% ipython --no-banner

In [1]: import numpy as np

In [2]: import numpy.linalg as la

In [3]: np.set_printoptions(precision=3, suppress=True, linewidth=100)

In [4]: E = np.load("arr.npy")

In [5]: E
Out[5]: 
array([[ 2,  2,  2,  2],
       [ 0, -1, -2,  1],
       [ 2,  0,  0,  2],
       [ 2, -1, -4,  5]])

In [6]: # rows and columns are dependent

In [7]: np.argsort(-la.norm(E, axis=0).round(6), kind="stable")[:3]
Out[7]: array([3, 2, 0])

In [8]: print([round(float(x), 3) for x in la.svd(E, compute_uv=False)[:3]])
[7.431, 4.488, 0.796]

In [9]: print(np.round(la.norm(E, 2) / la.norm(E), 3))
0.852

In [10]: la.matrix_rank(E, rtol=0.1)
Out[10]: np.int64(3)

In [11]: la.cond(E) > 100
Out[11]: np.True_

In [12]: np.unique(E.round(6), axis=0).shape
Out[12]: (4, 4)

In [13]: print(la.lstsq(E[:-1].T, E[-1])[2])
3

In [14]: print(np.abs(np.diag(la.qr(E)[1])) > 1e-9)
[ True  True  True False]

In [15]: print(np.round(E @ la.pinv(E) @ E, 3) + 0)
[[ 2.  2.  2.  2.]
 [ 0. -1. -2.  1.]
 [ 2.  0.  0.  2.]
 [ 2. -1. -4.  5.]]

In [16]: np.allclose(E[:-1].T @ la.lstsq(E[:-1].T, E[-1])[0], E[-1])
Out[16]: True

In [17]: K = np.loadtxt("mat.csv", delimiter=",")

In [18]: K
Out[18]: 
array([[1., 2., 0.],
       [0., 0., 0.],
       [1., 2., 1.],
       [1., 2., 1.],
       [0., 0., 0.],
       [1., 2., 1.],
       [2., 4., 1.],
       [0., 0., 0.],
       [1., 2., 1.],
       [0., 0., 0.],
       [0., 0., 0.],
       [1., 2., 1.],
       [1., 2., 0.],
       [0., 0., 0.],
       [0., 0., 0.],
       [1., 2., 0.],
       [0., 0., 0.],
       [0., 0., 0.],
       [1., 2., 1.],
       [1., 2., 0.],
       [1., 2., 1.],
       [0., 0., 0.]])

In [19]: # rows and columns are dependent

In [20]: W2 = K[[12, 5]].astype(float)

In [21]: for _ in range(7):
    ...:     labels = la.norm(K[:, None] - W2, axis=-1).argmin(axis=1)
    ...:     W2 = np.array([K[labels == j].mean(axis=0) for j in range(2)])
    ...: 

In [22]: print(labels)
[1 0 1 1 0 1 1 0 1 0 0 1 1 0 0 1 0 0 1 1 1 0]

In [23]: W2[1] - W2[0]
Out[23]: array([1.083, 2.167, 0.667])

In [24]: np.abs(W2[1] - W2[0]).argmax()
Out[24]: np.int64(1)

In [25]: left, sigma, VT = la.svd(K, full_matrices=False)

In [26]: left.shape, sigma.shape, VT.shape
Out[26]: ((22, 3), (3,), (3, 3))

In [27]: np.round(VT @ VT.T, 3) + 0
Out[27]: 
array([[1., 0., 0.],
       [0., 1., 0.],
       [0., 0., 1.]])

In [28]: np.allclose(left * sigma @ VT, K)
Out[28]: True

In [29]: print((sigma > 1e-8).sum())
2

In [30]: np.abs(left[:, 0]).round(6).argmax()
Out[30]: np.int64(6)

In [31]: np.round(np.sqrt((sigma ** 2).sum()), 3), round(float(la.norm(K)), 3)
Out[31]: (np.float64(9.11), 9.11)

In [32]: feats = np.load("block12.npy")

In [33]: feats
Out[33]: 
array([[1.   , 0.5  , 0.25 , 0.125],
       [0.5  , 1.   , 0.5  , 0.25 ],
       [0.25 , 0.5  , 1.   , 0.5  ],
       [0.125, 0.25 , 0.5  , 1.   ]])

In [34]: # equal to its transpose

In [35]: def softmax(z):
    ...:     e = np.exp(z - z.max(axis=-1, keepdims=True))
    ...:     return e / e.sum(axis=-1, keepdims=True)
    ...: 

In [36]: softmax(feats[2])
Out[36]: array([0.176, 0.226, 0.372, 0.226])

In [37]: scores = feats @ feats.T / np.sqrt(4)

In [38]: softmax(scores).round(6).argmax(axis=1)
Out[38]: array([0, 1, 2, 3])

In [39]: x0 = np.array([-2, 0, 1, 2])

In [40]: a = np.maximum(feats @ x0, 0)

In [41]: np.maximum(feats @ (3 * x0), 0)
Out[41]: array([0.  , 0.  , 4.5 , 6.75])

In [42]: feats.T @ a
Out[42]: array([0.656, 1.312, 2.625, 3.   ])

In [43]: feats * (a > 1e-9)[:, None]
Out[43]: 
array([[0.   , 0.   , 0.   , 0.   ],
       [0.   , 0.   , 0.   , 0.   ],
       [0.25 , 0.5  , 1.   , 0.5  ],
       [0.125, 0.25 , 0.5  , 1.   ]])

In [44]: np.tanh(feats @ x0)
Out[44]: array([-0.905,  0.   ,  0.905,  0.978])

In [45]: np.maximum(feats @ x0, 0) - np.maximum(-feats @ x0, 0)
Out[45]: array([-1.5 ,  0.  ,  1.5 ,  2.25])

In [46]: np.flatnonzero(a > 1e-9)
Out[46]: array([2, 3])

In [47]: O, _ = la.qr(np.array([[1.4, -2.5, 1.6], [1.8, -0.8, -2.3], [-1.2, -0.2, 0.5]]))

In [48]: F = O[:, :3]

In [49]: F
Out[49]: 
array([[-0.543,  0.795, -0.27 ],
       [-0.699, -0.25 ,  0.671],
       [ 0.466,  0.553,  0.691]])

In [50]: F[3]
---------------------------------------------------------------------------
IndexError                                Traceback (most recent call last)
Cell In[50], line 1
----> 1 F[3]

IndexError: index 3 is out of bounds for axis 0 with size 3

In [51]: print(la.svd(F, compute_uv=False))
[1. 1. 1.]

In [52]: np.zeros(3, 3)
---------------------------------------------------------------------------
TypeError                                 Traceback (most recent call last)
Cell In[52], line 1
----> 1 np.zeros(3, 3)

TypeError: Cannot interpret '3' as a data type

In [53]: round(la.norm(F), 3)
Out[53]: np.float64(1.732)

In [54]: np.diff(F, axis=0)
Out[54]: 
array([[-0.155, -1.045,  0.94 ],
       [ 1.164,  0.803,  0.02 ]])

In [55]: print(F.sum(axis=1))
[-0.018 -0.278  1.71 ]

In [56]: la.rank(F)
---------------------------------------------------------------------------
AttributeError                            Traceback (most recent call last)
Cell In[56], line 1
----> 1 la.rank(F)

AttributeError: module 'numpy.linalg' has no attribute 'rank'

In [57]: F.sum(axis=0)
Out[57]: array([-0.776,  1.098,  1.092])

In [58]: data = np.loadtxt("test7.csv", delimiter=",")

In [59]: data
Out[59]: 
array([[-0.3  ,  1.8  ,  0.865],
       [ 0.1  ,  1.6  , -0.107],
       [ 1.1  ,  1.   , -3.324],
       [ 2.5  ,  0.6  , -7.473],
       [-0.8  , -0.2  ,  2.485],
       [-0.9  , -0.3  ,  2.771],
       [-0.3  ,  2.2  ,  0.893],
       [-2.1  , -0.1  ,  6.243],
       [-1.   ,  1.4  ,  3.05 ],
       [-0.6  , -1.3  ,  1.74 ],
       [-1.   ,  0.9  ,  3.028],
       [ 0.2  , -0.6  , -0.555],
       [ 0.5  , -0.5  , -1.551],
       [-0.6  ,  0.6  ,  1.664],
       [ 0.   ,  0.   ,  0.196],
       [-0.1  ,  1.1  ,  0.334],
       [ 0.7  ,  0.   , -2.261],
       [-0.8  , -0.8  ,  2.301],
       [-0.1  ,  0.3  ,  0.158],
       [ 0.1  ,  0.6  , -0.237],
       [ 0.   , -0.2  , -0.094]])

In [60]: cen = data - data.mean(axis=0)

In [61]: left, sigma, VT = la.svd(cen, full_matrices=False)

In [62]: np.round(sigma ** 2 / (sigma ** 2).sum(), 3) + 0
Out[62]: array([0.912, 0.088, 0.   ])

In [63]: round((sigma ** 2).sum() ** 2 / (sigma ** 4).sum(), 3)
Out[63]: np.float64(1.192)

In [64]: print(np.abs(VT[0]).argmax())
2

In [65]: print(np.searchsorted(np.cumsum(sigma ** 2) / (sigma ** 2).sum(), 0.9) + 1)
1

In [66]: (np.sign(left[:, 0]) == np.sign(left[0, 0])).astype(int)
Out[66]: array([1, 0, 0, 0, 1, 1, 1, 1, 1, 1, 1, 0, 0, 1, 0, 0, 0, 1, 0, 0, 0])

In [67]: x0 = np.array([7, -9, -9])

In [68]: rhs = data @ x0

In [69]: np.round(la.pinv(data) @ data, 3) + 0
Out[69]: 
array([[1., 0., 0.],
       [0., 1., 0.],
       [0., 0., 1.]])

In [70]: la.solve(data.T @ data, data.T @ rhs)
Out[70]: array([ 7., -9., -9.])

In [71]: rng = np.random.default_rng(960)

In [72]: rhs = rhs + 0.3 * rng.normal(size=21)

In [73]: rhs
Out[73]: 
array([-26.312, -12.574,  28.318,  79.373, -25.488, -28.741, -30.21 , -70.451, -47.391,  -8.38 ,
       -42.295,  12.129,  21.962, -24.728,  -1.709, -13.757,  25.589, -19.45 ,  -4.388,  -2.653,
         3.002])

In [74]: coef, *_ = la.lstsq(data, rhs)

In [75]: np.round(la.norm(rhs - data @ coef), 3)
Out[75]: np.float64(1.258)

In [76]: print(coef.round())
[ 8. -9. -9.]

In [77]: np.round(data.T @ (rhs - data @ coef), 3) + 0
Out[77]: array([0., 0., 0.])

In [78]: [round(float(la.norm(la.solve(data.T @ data + lam * np.eye(3), data.T @ rhs))), 2) for lam in (0, 1, 10, 100)]
Out[78]: [14.92, 13.75, 11.82, 7.0]

In [79]: coef
Out[79]: array([ 8.05 , -9.078, -8.679])

In [80]: cen = data - data.mean(axis=0)

In [81]: vecs = la.svd(cen)[2][:2]

In [82]: Y = cen - cen @ vecs.T @ vecs

In [83]: np.round(Y.std(axis=0), 3) + 0
Out[83]: array([0.028, 0.   , 0.009])

In [84]: la.norm(Y, axis=1).round(6).argmax()
Out[84]: np.int64(14)

In [85]: print(np.diag(vecs.T @ vecs))
[0.1 1.  0.9]

In [86]: np.round(la.norm(Y) / la.norm(cen), 3)
Out[86]: np.float64(0.01)

In [87]: W0 = np.array([[-0.4, 2.2, -0.3, 0.6],
    ...:     [-1.3, -0.3, 0.6, -0.7],
    ...:     [-0.6, -0.7, 0.8, 0.5],
    ...:     [3.4, 0.4, -1.1, 0.6]])

In [88]: W0[:, 3] *= 3

In [89]: W0
Out[89]: 
array([[-0.4,  2.2, -0.3,  1.8],
       [-1.3, -0.3,  0.6, -2.1],
       [-0.6, -0.7,  0.8,  1.5],
       [ 3.4,  0.4, -1.1,  1.8]])

In [90]: G = np.cov(K, rowvar=False)

In [91]: np.round(la.eigvalsh(G)[::-1], 3) + 0
Out[91]: array([1.87 , 0.115, 0.   ])

In [92]: G.shape
Out[92]: (3, 3)

In [93]: print(G)
[[0.348 0.697 0.203]
 [0.697 1.394 0.407]
 [0.203 0.407 0.242]]

In [94]: np.argwhere(np.triu(np.abs(np.corrcoef(K.T)) > 0.8, 1))
Out[94]: array([[0, 1]])

In [95]: print(np.argsort(-K.std(axis=0).round(6), kind="stable"))
[1 0 2]

In [96]: print(np.median(K, axis=0))
[1. 2. 0.]

In [97]: np.corrcoef(K.T)
Out[97]: 
array([[1. , 1. , 0.7],
       [1. , 1. , 0.7],
       [0.7, 0.7, 1. ]])

In [98]: print(np.polyfit(K[:, 2], K[:, 1], 1))
[1.679 0.571]

In [99]: round(float(np.einsum("ij,ji->", W0, W0)), 3)
Out[99]: 5.19

In [100]: round(la.det(2 * W0), 3), np.round(la.det(W0), 3)
Out[100]: (np.float64(-120.029), np.float64(-7.502))

In [101]: la.eigvals(W0)
Out[101]: array([ 1.836+1.857j,  1.836-1.857j, -2.259+0.j   ,  0.487+0.j   ])

In [102]: A = np.loadtxt("a.csv", delimiter=",")

In [103]: A
Out[103]: 
array([[1., 2., 2.],
       [0., 1., 3.],
       [0., 0., 0.]])

In [104]: # null space of dimension 1

In [105]: Y = np.array([[2, 2, 0], [3, 1, 1]])

In [106]: W2 = np.kron(Y, A)

In [107]: W2.shape
Out[107]: (6, 9)
